In [1]: import numpy as np

In [2]: np.set_printoptions(suppress=True, linewidth=100)

In [3]: rd = lambda a: np.round(a, 1) + 0

In [4]: data = np.loadtxt("test2.csv", delimiter=",")

In [5]: rd(data)
Out[5]: 
array([[  2. ,  -7.6,  -3.5],
       [  2. ,   6.2,   4.4],
       [  2. ,  -0.9,   0.3],
       [  2. ,  -3.5,  -1.1],
       [  2. , -11.5,  -5.7],
       [  2. ,   2. ,   2. ],
       [  2. ,   7.1,   4.9],
       [  2. ,   5.6,   4.1],
       [  2. ,  -3. ,  -0.8],
       [  2. ,  14.6,   9.2],
       [  2. , -10.8,  -5.3],
       [  2. ,   3.4,   2.8],
       [  2. ,  -5. ,  -2. ]])

In [6]: x0 = np.array([2, 1, 1])

In [7]: a = np.maximum(data @ x0, 0)

In [8]: rd(np.maximum(data @ x0, 0) - np.maximum(-data @ x0, 0))
Out[8]: array([ -7.2,  14.6,   3.4,  -0.6, -13.3,   8. ,  16. ,  13.7,   0.2,  27.8, -12. ,  10.2,  -3. ])

In [9]: rd(data * (a > 1e-9)[:, None])
Out[9]: 
array([[ 0. ,  0. ,  0. ],
       [ 2. ,  6.2,  4.4],
       [ 2. , -0.9,  0.3],
       [ 0. ,  0. ,  0. ],
       [ 0. ,  0. ,  0. ],
       [ 2. ,  2. ,  2. ],
       [ 2. ,  7.1,  4.9],
       [ 2. ,  5.6,  4.1],
       [ 2. , -3. , -0.8],
       [ 2. , 14.6,  9.2],
       [ 0. ,  0. ,  0. ],
       [ 2. ,  3.4,  2.8],
       [ 0. ,  0. ,  0. ]])
